>>> import numpy as np
>>> np.set_printoptions(suppress=True, linewidth=140)
>>> feats = np.load("arr.npy")
>>> print(feats)
[[ 0  3  0  0]
 [ 3 -2  0  0]
 [ 0  0  0  3]
 [ 0  0  3 -2]]
>>> ev, evecs = np.linalg.eigh(feats)
>>> print(ev.round(2))
[-4.16 -4.16  2.16  2.16]
>>> print(np.round(np.linalg.eigvalsh(feats + 5 * np.eye(4)), 2))
[0.84 0.84 7.16 7.16]
>>> print(np.round(evecs.T @ evecs, 2) + 0)
[[1. 0. 0. 0.]
 [0. 1. 0. 0.]
 [0. 0. 1. 0.]
 [0. 0. 0. 1.]]
>>> print(np.round(np.linalg.svd(feats, compute_uv=False), 2))
[4.16 4.16 2.16 2.16]
>>> print((ev > 1e-8).sum(), (ev < -1e-8).sum())
2 2
>>> print(np.round(np.linalg.eigvalsh(feats @ feats), 2))
[ 4.68  4.68 17.32 17.32]
>>> print(np.einsum("ij,ji->", feats, feats))
44
>>> print(np.round(np.linalg.eigvals(feats), 2))
[ 2.16 -4.16  2.16 -4.16]
>>> print(round(float(np.linalg.det(feats[::-1])), 2))
81.0
>>> print(feats[2] @ feats[1])
0
>>> print(round(float(np.linalg.norm(feats, 1)), 2), round(np.linalg.norm(feats, np.inf), 2))
5.0 5.0
>>> print(round(float(np.linalg.norm(feats[2], 1)), 2), round(np.linalg.norm(feats[2], np.inf), 2))
3.0 3.0
>>> print(round(float(np.linalg.norm(feats[2] - feats[1])), 2))
4.69
>>> print(np.all(np.linalg.eigvalsh(feats) > 0))
False
>>> print([round(float(np.linalg.det(feats[:i, :i])), 2) + 0 for i in range(1, 5)])
[0.0, -9.0, 0.0, 81.0]
>>> print(np.flatnonzero(np.linalg.matrix_power((feats != 0) + (feats.T != 0) + np.eye(4), 4)[2]))
[2 3]
>>> print((np.linalg.matrix_power((feats != 0) + (feats.T != 0) + np.eye(4), 4) > 0).astype(int))
[[1 1 0 0]
 [1 1 0 0]
 [0 0 1 1]
 [0 0 1 1]]
>>> print((feats != 0).astype(int))
[[0 1 0 0]
 [1 1 0 0]
 [0 0 0 1]
 [0 0 1 1]]
>>> print(np.round(np.sort(np.linalg.eigvals(feats).real), 2))
[-4.16 -4.16  2.16  2.16]
>>> data = np.load("block5.npy")
>>> print(data)
[[ -0.5   0.4   0.8   0.5  -0.1]
 [  1.1   0.3   0.2  -0.1  -0.5]
 [ -0.4   2.1   1.2  -0.8  -0.3]
 [ -0.2   0.8  -0.6  -1.   -1. ]
 [ -0.6  -0.6  -0.4   1.3  -0.6]
 [  0.3  -2.    0.4   2.3   0.5]
 [  0.8  -1.    0.7   0.5   0.7]
 [ -1.4  -0.6  -1.1   0.4   0.7]
 [  1.6   1.6  -1.2  -1.1   0.8]
 [ -1.1   1.8  -1.    1.1   1.6]
 [  2.6  -0.9   1.1   2.2   0.4]
 [  0.7   0.2   0.4  -0.5   0.1]
 [ -0.8  -0.6   0.4   0.3  -0.5]
 [ -0.9  -0.1  -0.5   0.1   1.1]
 [ -0.1  -1.4  -1.2  -1.5   1.6]
 [ -0.6  -1.2   0.8   1.    0.8]
 [  0.9   0.1   0.8  -0.1   0.8]
 [  1.4  -0.6  -1.8   0.8  -0.2]
 [  1.2  -0.9  -0.6   0.6   1.4]
 [ -1.8  -2.4   0.    0.4   1.3]
 [  0.3  -0.6   0.5   0.9   0.2]
 [  0.    1.4  -0.8   0.5   0.4]
 [ -0.4  -0.2  -0.4  -1.9   0. ]
 [  0.8   2.8  -0.1  -2.1   1.3]
 [  1.4   1.6  -1.3  -1.   -0.3]
 [ -1.   -0.3   2.7  -0.7   1.7]
 [  0.4   1.6   0.2   0.8   0.5]
 [ -1.6   0.8  -0.1  -1.4  -1.5]
 [ -0.1   1.4   0.5   0.3   1.5]
 [  0.    0.5  -0.5   0.6  -0.7]
 [ 42.  -18.  -20.    8.  -12. ]
 [ -1.2   1.2   1.7  -0.4   1.7]
 [ -1.9   0.4  -0.9   0.4   0.8]
 [  0.2  -0.4   1.7   0.   -0.5]
 [  0.6  -0.4  -0.9   2.    1. ]
 [  0.7  -0.5  -0.6   0.1  -0.4]
 [  1.   -0.5  -0.1  -0.7  -0.2]
 [  0.7   1.3  -0.8  -0.4  -1.3]
 [  0.7   0.6   0.2   0.4   0.7]
 [  0.   -0.1   1.5   1.1   0.9]
 [  0.1  -1.   -2.2   2.7  -1.2]
 [ -0.2   0.6  -1.3  -0.2   0.6]
 [  0.3   0.6  -1.9  -1.4  -1.2]
 [  1.1  -2.9  -0.5   1.1  -0.3]]
>>> cent = data[[28, 20]].astype(float)
>>> for _ in range(7):
...     labels = np.linalg.norm(data[:, None] - cent, axis=-1).argmin(axis=1)
...     cent = np.array([data[labels == j].mean(axis=0) for j in range(2)])
... 
>>> print(labels)
[0 0 0 0 0 0 0 0 0 0 0 0 0 0 0 0 0 0 0 0 0 0 0 0 0 0 0 0 0 0 1 0 0 0 0 0 0 0 0 0 0 0 0 0]
>>> print(np.bincount(labels))
[43  1]
>>> print(np.round(cent[1] - cent[0], 2))
[ 41.9  -18.07 -19.88   7.83 -12.29]
>>> cen = data - data.mean(axis=0)
>>> evecs = np.linalg.svd(cen)[2][:1]
>>> M2 = cen - cen @ evecs.T @ evecs
>>> print(np.round(np.diag(evecs.T @ evecs), 2))
[0.65 0.12 0.15 0.02 0.06]
>>> print(round(np.linalg.norm(M2) / np.linalg.norm(cen), 2))
0.25
>>> print(np.round(np.cov(cen @ evecs.T, rowvar=False), 2))
62.4
>>> print(np.round((cen @ evecs.T).std(axis=0), 2))
[7.81]
>>> print(np.round(M2.std(axis=0), 2))
[0.62 1.07 0.91 1.02 0.81]
>>> W0 = np.array([[0, 40, 0, 33, 0],
...     [27, 0, 10, 0, 23],
...     [37, 0, 14, 0, 31],
...     [0, 40, 0, 33, 0],
...     [2, 16, 0, 15, 3],
...     [0, 64, 0, 51, 0],
...     [12, 0, 4, 3, 11],
...     [12, 0, 4, 3, 11],
...     [0, 32, 0, 27, 0],
...     [47, 0, 18, 0, 39],
...     [0, 24, 0, 21, 0]])
>>> r = np.linalg.matrix_rank(W0)
>>> print(r)
4
>>> null = np.linalg.svd(W0)[2][r:].T
>>> print(np.round(W0 @ null, 2) + 0)
[[0.]
 [0.]
 [0.]
 [0.]
 [0.]
 [0.]
 [0.]
 [0.]
 [0.]
 [0.]
 [0.]]
>>> print([int(np.linalg.matrix_rank(W0[:, :j + 1])) for j in range(5)])
[1, 2, 3, 4, 4]
>>> print(null.shape)
(5, 1)
>>> print(np.round(null @ null.T, 2) + 0)
[[ 0.36  0.   -0.42  0.   -0.24]
 [ 0.    0.    0.    0.    0.  ]
 [-0.42  0.    0.49  0.    0.28]
 [ 0.    0.    0.    0.    0.  ]
 [-0.24  0.    0.28  0.    0.16]]
>>> print([int(np.linalg.matrix_rank(W0[:i])) for i in range(1, len(W0) + 1)])
[1, 2, 3, 3, 4, 4, 4, 4, 4, 4, 4]
>>> print(np.linalg.matrix_rank(W0.T @ W0), np.linalg.matrix_rank(W0 @ W0.T))
4 4
>>> print(np.round(null[:, 0] / null[np.abs(null[:, 0]).round(6).argmax(), 0], 2) + 0)
[-0.86  0.    1.    0.    0.57]
>>> print([int(np.linalg.matrix_rank(np.delete(W0, i, axis=0))) for i in range(11)])
[4, 4, 4, 4, 4, 4, 4, 4, 4, 4, 4]
>>> G = W0.T @ W0
>>> print(np.allclose(G, G.T))
True
>>> print((W0 @ W0.T).shape)
(11, 11)
>>> print(np.round(np.linalg.eigvalsh(G)[::-1], 2) + 0)
[15331.22  8506.87    17.77     1.15     0.  ]
>>> print(np.trace(G), (W0 ** 2).sum())
23857 23857
>>> print(G)
[[4599   32 1730  102 3871]
 [  32 9152    0 7512   48]
 [1730    0  652   24 1454]
 [ 102 7512   24 6192  111]
 [3871   48 1454  111 3262]]
>>> print(np.round(np.linalg.svd(W0, compute_uv=False) ** 2, 2) + 0)
[15331.22  8506.87    17.77     1.15     0.  ]
>>> print(np.diag(G))
[4599 9152  652 6192 3262]
>>> print(np.linalg.matrix_rank(G))
4
>>> print(np.linalg.norm(W0, axis=1).argmax())
5
>>> print(np.round(np.linalg.norm(W0, axis=0), 2))
[67.82 95.67 25.53 78.69 57.11]
>>> print(round(float(np.linalg.norm(W0, "nuc")), 2))
221.34
>>> W1 = np.array([[-3, 0], [2, 3], [-3, -1], [4, 0], [4, 2]])
>>> coef = np.array([4, -8])
>>> H = np.maximum(W0 @ W1 + coef, 0)
>>> print(np.round((H > 0).mean(axis=0), 2))
[0.73 1.  ]
>>> print(H)
[[216 112]
 [  0  28]
 [  0  40]
 [216 112]
 [102  46]
 [336 184]
 [ 12  10]
 [ 12  10]
 [176  88]
 [  0  52]
 [136  64]]
>>> print((H > 0).astype(int))
[[1 1]
 [0 1]
 [0 1]
 [1 1]
 [1 1]
 [1 1]
 [1 1]
 [1 1]
 [1 1]
 [0 1]
 [1 1]]
>>> cent = np.array([[2, -1, -1], [0, -1, -3]])
>>> print((H @ cent).round(6).argmax(axis=1))
[0 0 0 0 0 0 0 0 0 0 0]
>>> print(H @ cent)
[[ 432 -328 -552]
 [   0  -28  -84]
 [   0  -40 -120]
 [ 432 -328 -552]
 [ 204 -148 -240]
 [ 672 -520 -888]
 [  24  -22  -42]
 [  24  -22  -42]
 [ 352 -264 -440]
 [   0  -52 -156]
 [ 272 -200 -328]]
>>> print(W1 @ cent)
[[ -6   3   3]
 [  4  -5 -11]
 [ -6   4   6]
 [  8  -4  -4]
 [  8  -6 -10]]
